>>> import numpy as np
>>> np.set_printoptions(precision=3, suppress=True, linewidth=140)
>>> r0 = np.array([3, 0, 0, 3])
>>> v = np.array([-5, -2, -5, 2, -2, 2])
>>> data = np.outer(r0, v)
>>> data
array([[-15,  -6, -15,   6,  -6,   6],
       [  0,   0,   0,   0,   0,   0],
       [  0,   0,   0,   0,   0,   0],
       [-15,  -6, -15,   6,  -6,   6]])
>>> Uu, sig, vt = np.linalg.svd(data)
>>> sig.round(3) + 0
array([34.467,  0.   ,  0.   ,  0.   ])
>>> A2 = Uu[:, :1] @ np.diag(sig[:1]) @ vt[:1]
>>> np.linalg.matrix_rank(A2)
np.int64(1)
>>> np.allclose(data[:-1].T @ np.linalg.lstsq(data[:-1].T, data[-1])[0], data[-1])
True
>>> round(float(np.trace(np.linalg.pinv(data) @ data)), 3)
1.0
>>> data @ np.linalg.pinv(data) @ data
array([[-15.,  -6., -15.,   6.,  -6.,   6.],
       [  0.,   0.,   0.,   0.,   0.,   0.],
       [  0.,   0.,   0.,   0.,   0.,   0.],
       [-15.,  -6., -15.,   6.,  -6.,   6.]])
>>> np.linalg.lstsq(data[:-1].T, data[-1])[2]
np.int32(1)
>>> A = np.load("dump.npy")
>>> A
array([[ 1,  1, -1, -1, -1, -1,  1,  1],
       [ 1, -1,  1, -1, -1,  1, -1,  1],
       [ 1, -1, -1,  1,  1, -1, -1,  1],
       [ 1,  1, -1, -1,  1,  1, -1, -1],
       [ 1,  1,  1,  1,  1,  1,  1,  1]])
>>> vec = np.array([1, -2, 1, 2, -1, -2, -3, -2])
>>> (A @ vec).argmax()
np.int64(2)
>>> A * vec
array([[ 1, -2, -1, -2,  1,  2, -3, -2],
       [ 1,  2,  1, -2,  1, -2,  3, -2],
       [ 1,  2, -1,  2, -1,  2,  3, -2],
       [ 1, -2, -1, -2, -1, -2,  3,  2],
       [ 1, -2,  1,  2, -1, -2, -3, -2]])
>>> (A * vec).sum(axis=1)
array([-6,  2,  6, -2, -6])
>>> A @ (2 * vec)
array([-12,   4,  12,  -4, -12])
>>> A @ np.eye(8)[6]
array([ 1., -1., -1., -1.,  1.])
>>> np.sign((A @ vec).round(6))
array([-1,  1,  1, -1, -1])
>>> def softmax(z):
...     e = np.exp(z - z.max(axis=-1, keepdims=True))
...     return e / e.sum(axis=-1, keepdims=True)
... 
>>> np.round(softmax(10 * A[1]), 3) + 0
array([0.25, 0.  , 0.25, 0.  , 0.  , 0.25, 0.  , 0.25])
>>> att = A @ A.T / np.sqrt(8)
>>> softmax(att + np.triu(np.full(att.shape, -np.inf), 1))
array([[1.   , 0.   , 0.   , 0.   , 0.   ],
       [0.056, 0.944, 0.   , 0.   , 0.   ],
       [0.053, 0.053, 0.894, 0.   , 0.   ],
       [0.05 , 0.05 , 0.05 , 0.849, 0.   ],
       [0.048, 0.048, 0.048, 0.048, 0.809]])
>>> softmax(att).round(6).argmax(axis=1)
array([0, 1, 2, 3, 4])
>>> rng = np.random.default_rng(15)
>>> A2 = A + rng.integers(-2, 3, (5, 4)) @ rng.integers(-2, 3, (4, 8))
>>> A2
array([[ -4,   1,  -2,  11,  -4,  -1,   4,   8],
       [  5,   0,   0, -11,   0,   1,  -4,  -4],
       [  3,  -1,   1,   1,   5,  -5,  -7,   3],
       [  3,   1,  -3,   3,  -4,  -1,  -3,   1],
       [ -3,   2,  -2,   5,  -3,   4,   6,   3]])
>>> np.linalg.matrix_rank(A2 - A, tol=1e-8)
np.int64(4)
>>> A2 - A
array([[ -5,   0,  -1,  12,  -3,   0,   3,   7],
       [  4,   1,  -1, -10,   1,   0,  -3,  -5],
       [  2,   0,   2,   0,   4,  -4,  -6,   2],
       [  2,   0,  -2,   4,  -5,  -2,  -2,   2],
       [ -4,   1,  -3,   4,  -4,   3,   5,   2]])
>>> np.linalg.norm(A, axis=1).argmax()
np.int64(0)
>>> round(float(np.linalg.norm(A, 1)), 3), round(float(np.linalg.norm(A, np.inf)), 3)
(5.0, 8.0)
>>> round(float(np.linalg.norm(A[4] - A[0])), 3)
4.0
>>> np.linalg.norm(A, axis=1)
array([2.828, 2.828, 2.828, 2.828, 2.828])
>>> A2 = np.array([[-4, -2],
...     [3, -5],
...     [-2, -5],
...     [1, -5],
...     [1, -3],
...     [0, 5],
...     [-4, 2],
...     [-3, 3]])
>>> np.linalg.matrix_rank(np.vstack([A, A2.T]))
np.int64(7)
>>> np.einsum("ik,kj->ji", A, A2)
array([[ -8, -10,  -2,   8,  -8],
       [  6,  12,  -4,   0, -10]])
>>> np.einsum("ij,ij->i", A, A)
array([8, 8, 8, 8, 8])
>>> A2.T @ A.T
array([[ -8, -10,  -2,   8,  -8],
       [  6,  12,  -4,   0, -10]])
>>> np.linalg.matrix_rank(A @ A2)
np.int64(2)
>>> arr = np.loadtxt("mat.csv", delimiter=",")
>>> arr
array([[-1., -1.,  1.],
       [ 1., -1.,  2.],
       [ 2.,  1.,  2.],
       [ 0.,  0., -1.],
       [-2.,  0.,  2.]])
>>> vec = np.array([4, 3, 1])
>>> rhs = arr @ vec
>>> coef, lr = np.zeros(3), 1 / np.linalg.norm(arr, 2) ** 2
>>> for i in range(6):
...     coef -= lr * arr.T @ (arr @ coef - rhs)
...     if i % 1 == 0: print(i, round(np.linalg.norm(arr @ coef - rhs), 3))
... 
0 4.582
1 2.309
2 1.743
3 1.44
4 1.202
5 1.005
>>> coef
array([4.172, 2.37 , 0.931])
